>>> import numpy as np
>>> np.set_printoptions(precision=2, suppress=True, linewidth=120, sign=" ")
>>> mat = np.loadtxt("data.csv", delimiter=",")
>>> print(mat)
[[ 0.5   0.5   0.  ]
 [ 0.33  0.33  0.33]
 [ 0.    0.5   0.5 ]]
>>> # row-stochastic, so 1 is an eigenvalue
>>> O = mat.astype(float).copy()
>>> for j in range(3):
...     O[:, j] -= O[:, :j] @ (O[:, :j].T @ O[:, j])
...     O[:, j] /= np.linalg.norm(O[:, j])
... 
>>> print(np.round(O.T @ O, 2) + 0)
[[ 1.  0.  0.]
 [ 0.  1.  0.]
 [ 0.  0.  1.]]
>>> print(np.round(O.T @ mat, 2) + 0)
[[ 0.6   0.6   0.18]
 [ 0.    0.5   0.5 ]
 [ 0.    0.    0.28]]
>>> def softmax(z):
...     e = np.exp(z - z.max(axis=-1, keepdims=True))
...     return e / e.sum(axis=-1, keepdims=True)
... 
>>> print(softmax(mat[0] + -3))
[ 0.38  0.38  0.23]
>>> print(np.round(softmax(10 * mat[0]), 2) + 0)
[ 0.5  0.5  0. ]
>>> scores = mat @ mat.T / np.sqrt(3)
>>> print(softmax(scores).round(6).argmax(axis=1))
[ 0  0  2]
>>> print(softmax(scores))
[[ 0.36  0.33  0.31]
 [ 0.33  0.33  0.33]
 [ 0.31  0.33  0.36]]
>>> print(softmax(scores)[0] @ mat)
[ 0.29  0.45  0.27]
>>> Y = np.linalg.inv(mat)
>>> print((np.abs(Y) > 1e-9).astype(int))
[[ 0  1  1]
 [ 1  1  1]
 [ 1  1  0]]
>>> print(np.allclose(Y, mat.T))
False
>>> print(mat @ Y)
[[ 1.  0.  0.]
 [ 0.  1.  0.]
 [ 0.  0.  1.]]
>>> print(round(float(np.linalg.cond(mat)), 2))
6.34
>>> f = np.array([-3, -6, -2])
>>> Y = mat + np.outer(f, np.eye(3)[1])
>>> print(np.linalg.matrix_rank(Y - mat))
1
>>> print(np.linalg.matrix_rank(np.linalg.inv(Y) - np.linalg.inv(mat), tol=1e-8))
1
>>> ev, V = np.linalg.eig(mat)
>>> print(ev)
[-0.17  0.5   1.  ]
>>> print(np.sort(np.linalg.eigvals(mat.T)))
[-0.17  0.5   1.  ]
>>> print(np.sort(np.linalg.eigvals(np.linalg.inv(mat))))
[-6.  1.  2.]
>>> print(np.sort(np.linalg.eigvals(mat @ mat)))
[ 0.03  0.25  1.  ]
>>> arr = np.load("a.npy")
>>> print(arr)
[[  0.4  -10.33   8.7    0.41]
 [ 12.24  -7.82   6.27  -3.91]
 [  1.99   3.17  -6.63   4.33]]
>>> print(np.round(softmax(10 * arr[2]), 2) + 0)
[ 0.  0.  0.  1.]
>>> print(softmax(arr).sum(axis=1))
[ 1.  1.  1.]
>>> print(np.round(softmax(arr[2] + 2), 2) + 0)
[ 0.07  0.22  0.    0.71]
>>> scores = arr @ arr.T / np.sqrt(4)
>>> print(np.round(softmax(scores + np.triu(np.full(scores.shape, -np.inf), 1)), 2) + 0)
[[ 1.  0.  0.]
 [ 0.  1.  0.]
 [ 0.  0.  1.]]
>>> print(np.round(softmax(scores), 2) + 0)
[[ 1.  0.  0.]
 [ 0.  1.  0.]
 [ 0.  0.  1.]]
>>> print(softmax(scores).round(6).argmax(axis=1))
[ 0  1  2]
>>> print(softmax(scores)[2] @ arr)
[ 1.99  3.17 -6.63  4.33]
>>> x = np.array([1, 0, 5, 0])
>>> h1 = np.maximum(arr @ x, 0)
>>> print(arr.T @ h1)
[ 551.1  -794.36  655.24 -152.44]
>>> print(h1)
[ 43.9   43.59   0.  ]
>>> print(np.maximum(arr @ x, 0) - np.maximum(-arr @ x, 0))
[ 43.9   43.59 -31.16]
>>> f = np.array([2, 2])
>>> print(np.array([np.convolve(row, f, "same") for row in arr]))
[[  0.8  -19.86  -3.26  18.22]
 [ 24.48   8.84  -3.1    4.72]
 [  3.98  10.32  -6.92  -4.6 ]]
>>> print(np.correlate(arr[0], arr[2], "full"))
[  1.73 -47.38 107.43 -87.86   4.3   18.61   0.82]
>>> print(np.polyval(f, arr[0]))
[  2.8  -18.66  19.4    2.82]
>>> print(np.cross(arr[0, :3], arr[2, :3]))
[ 40.91  19.96  21.82]
>>> print(np.convolve(arr[0], f))
[  0.8  -19.86  -3.26  18.22   0.82]
>>> data = np.array([[4.76, 0.29, -0.39], [0.29, 3.05, -0.08], [-0.39, -0.08, 4.2]])
>>> hat = np.triu(np.array([[-1, 3, -2], [2, 0, 0], [0, 3, -1]]), 1) + np.eye(3)
>>> Y = hat @ data @ np.linalg.inv(hat)
>>> print(Y)
[[ 6.41 -9.63  3.79]
 [ 0.29  2.18  0.5 ]
 [-0.39  1.09  3.42]]
>>> print(np.poly(Y))
[  1.   -12.01  47.08 -60.15]
>>> print(np.linalg.matrix_rank(Y))
3
>>> rng = np.random.default_rng(8)
>>> theta = np.sort(rng.uniform(-2, 2, 31))
>>> F = np.c_[theta, theta ** 2, theta ** 3] @ np.array([[-2, -2, 2], [1, -2, 0], [2, 0, -1]])
>>> print(F)
[[ -6.84  -3.61   3.36]
 [ -2.16  -1.8    0.74]
 [ -0.72  -1.12  -0.06]
 [  0.04  -0.7   -0.48]
 [  0.1   -0.66  -0.52]
 [  0.28  -0.55  -0.61]
 [  0.92  -0.07  -0.96]
 [  1.04   0.05  -1.02]
 [  1.05   0.06  -1.03]
 [  1.19   0.24  -1.08]
 [  1.21   0.4   -1.07]
 [  1.2    0.43  -1.05]
 [  1.02   0.5   -0.89]
 [  1.01   0.5   -0.89]
 [  0.9    0.49  -0.79]
 [  0.88   0.49  -0.78]
 [  0.87   0.49  -0.77]
 [  0.65   0.43  -0.59]
 [  0.53   0.37  -0.48]
 [  0.4    0.31  -0.37]
 [  0.17   0.15  -0.17]
 [ -0.5   -0.99   0.68]
 [ -0.52  -1.18   0.76]
 [ -0.52  -1.23   0.78]
 [ -0.51  -1.37   0.83]
 [ -0.42  -1.87   0.97]
 [  2.1   -4.97   0.77]
 [  3.02  -5.66   0.53]
 [  5.71  -7.34  -0.28]
 [  8.33  -8.71  -1.16]
 [ 14.71 -11.5   -3.51]]
>>> Y = F / np.linalg.norm(F, axis=1, keepdims=True)
>>> cov = Y @ Y.T
>>> print((cov - 2 * np.eye(31)).round(6).argmax(axis=1))
[  1   0   1   4   3   4   7   8   7  10  11  10  13  12  15  16  15  18  19  18  19  22  23  22  23  24  27  26  29
  28  29]
>>> print(round(float(np.degrees(np.arccos(np.clip(cov[18, 27], -1, 1)))), 2))
98.59
>>> print(cov[18])
[-0.97 -0.93 -0.72 -0.01  0.08  0.34  0.86  0.9   0.9   0.94  0.97  0.98  0.99  0.99  1.    1.    1.    1.    1.
  1.    1.   -0.92 -0.89 -0.89 -0.87 -0.8  -0.25 -0.15  0.05  0.17  0.34]
>>> K = np.load("sample11.npy")
>>> print(K)
[[ 0.5   0.    0.    0.    0.5   0.  ]
 [ 0.25  0.5   0.    0.25  0.    0.  ]
 [ 0.    0.25  0.5   0.25  0.    0.  ]
 [ 0.25  0.    0.25  0.25  0.25  0.  ]
 [ 0.25  0.    0.    0.25  0.25  0.25]
 [ 0.    0.    0.25  0.25  0.25  0.25]]
>>> print(softmax(10 * K[5]))
[ 0.02  0.02  0.24  0.24  0.24  0.24]
>>> print(softmax(K).sum(axis=1))
[ 1.  1.  1.  1.  1.  1.]
>>> scores = K @ K.T / np.sqrt(6)
>>> print(softmax(scores))
[[ 0.19  0.16  0.15  0.17  0.17  0.16]
 [ 0.16  0.18  0.17  0.16  0.16  0.16]
 [ 0.16  0.17  0.18  0.17  0.16  0.17]
 [ 0.17  0.16  0.17  0.17  0.17  0.17]
 [ 0.17  0.16  0.16  0.17  0.17  0.17]
 [ 0.16  0.16  0.17  0.17  0.17  0.17]]
>>> print(softmax(scores).round(6).argmax(axis=1))
[ 0  1  2  0  0  5]
>>> print(softmax(scores + np.triu(np.full(scores.shape, -np.inf), 1)))
[[ 1.    0.    0.    0.    0.    0.  ]
 [ 0.47  0.53  0.    0.    0.    0.  ]
 [ 0.31  0.33  0.36  0.    0.    0.  ]
 [ 0.25  0.24  0.25  0.25  0.    0.  ]
 [ 0.21  0.2   0.19  0.2   0.21  0.  ]
 [ 0.16  0.16  0.17  0.17  0.17  0.17]]
>>> E = np.array([[2, -3, 5, 2, 5],
...     [-2, -1, 2, -5, -3],
...     [3, -5, -4, 2, 0],
...     [5, -2, 4, -2, 4],
...     [-2, 3, -2, -5, 0]]) * (rng.random((5, 5)) < 0.3)
>>> print(E)
[[ 2 -3  0  2  0]
 [ 0  0  0 -5  0]
 [ 0  0 -4  0  0]
 [ 0  0  0 -2  0]
 [ 0  0  0 -5  0]]
>>> # rows 1 and 4 are equal
>>> print(E.sum(axis=1))
[ 1 -5 -4 -2 -5]
>>> print(np.round(np.linalg.svd(E, compute_uv=False), 2) + 0)
[ 7.69  4.    3.45  0.    0.  ]
>>> print(np.unravel_index(np.abs(E).argmax(), E.shape))
(np.int64(1), np.int64(3))
>>> print(E - E[0])
[[ 0  0  0  0  0]
 [-2  3  0 -7  0]
 [-2  3 -4 -2  0]
 [-2  3  0 -4  0]
 [-2  3  0 -7  0]]
>>> print(np.count_nonzero(E))
7
>>> print(np.linalg.matrix_rank(E))
3
>>> print(E.shape)
(5, 5)
>>> A = np.loadtxt("dump.csv", delimiter=",")
>>> print(A)
[[ 0.44  0.18 -0.26 -0.13  0.17  0.31]
 [ 0.18  0.18 -0.21  0.12  0.23 -0.02]
 [-0.26 -0.21  0.26 -0.13 -0.25 -0.05]
 [-0.13  0.12 -0.13  0.94 -0.07  0.02]
 [ 0.17  0.23 -0.25 -0.07  0.46 -0.32]
 [ 0.31 -0.02 -0.05  0.02 -0.32  0.72]]
>>> # symmetric, so the eigenvalues are real
>>> print([round(float(x), 2) for x in np.linalg.svd(A, compute_uv=False)[:3]])
[1.0, 1.0, 1.0]
>>> print(round(np.linalg.norm(A, 2) / np.linalg.norm(A), 2))
0.58
>>> ev, V = np.linalg.eigh(A)
>>> x = np.array([1, 3, 3, -2, -1, -1])
>>> print(round(float(np.abs(A).sum(axis=1).max()), 2), np.abs(ev).max())
1.5 1.0
>>> print(np.round(x @ A @ x / (x @ x), 2), np.round(ev[0], 2), ev[-1])
0.17 -0.0 1.0
>>> print(V * np.abs(ev) @ V.T)
[[ 0.44  0.18 -0.26 -0.13  0.17  0.31]
 [ 0.18  0.18 -0.21  0.12  0.23 -0.02]
 [-0.26 -0.21  0.26 -0.13 -0.25 -0.05]
 [-0.13  0.12 -0.13  0.94 -0.07  0.02]
 [ 0.17  0.23 -0.25 -0.07  0.46 -0.32]
 [ 0.31 -0.02 -0.05  0.02 -0.32  0.72]]
>>> print(V * np.maximum(ev, 0) @ V.T)
[[ 0.44  0.18 -0.26 -0.13  0.17  0.31]
 [ 0.18  0.18 -0.21  0.12  0.23 -0.02]
 [-0.26 -0.21  0.26 -0.13 -0.25 -0.05]
 [-0.13  0.12 -0.13  0.94 -0.07  0.02]
 [ 0.17  0.23 -0.25 -0.07  0.46 -0.32]
 [ 0.31 -0.02 -0.05  0.02 -0.32  0.72]]
>>> X = np.load("case11.npy")
>>> print(X)
[[-2  1 -1]
 [ 5  3  1]
 [-3  1 -3]
 [ 5 -3  1]]
>>> Y = X / np.sqrt((X ** 2).mean(axis=1, keepdims=True))
>>> print(X - X.mean(axis=1, keepdims=True))
[[-1.33  1.67 -0.33]
 [ 2.    0.   -2.  ]
 [-1.33  2.67 -1.33]
 [ 4.   -4.    0.  ]]
>>> print(np.linalg.matrix_rank(X - X.mean(axis=1, keepdims=True)))
2
>>> print(np.count_nonzero(X))
12
>>> print(np.linalg.matrix_rank(X))
3
>>> print(np.linalg.svd(X, compute_uv=False))
[ 8.44  4.42  2.05]
>>> print(np.abs(X).max())
5
>>> print(X.sum(axis=0))
[ 5  2 -2]
>>> print(X.mean(axis=0))
[ 1.25  0.5  -0.5 ]
>>> print(round(np.linalg.norm(X), 2))
9.75
>>> print(X.sum(axis=1))
[-2  9 -5  3]
>>> np.linalg.rank(X)
Traceback (most recent call last):
  File "<python-input-108>", line 1, in <module>
    np.linalg.rank(X)
    ^^^^^^^^^^^^^^
AttributeError: module 'numpy.linalg' has no attribute 'rank'
>>> print(np.diff(X, axis=0))
[[ 7  2  2]
 [-8 -2 -4]
 [ 8 -4  4]]
>>> f, g = X[3], X[0]
>>> print(f @ f)
35
>>> pr = (f @ g) / (f @ f) * f
>>> print(pr)
[-2.   1.2 -0.4]
>>> print(np.linalg.matrix_rank(np.outer(f, g)))
1
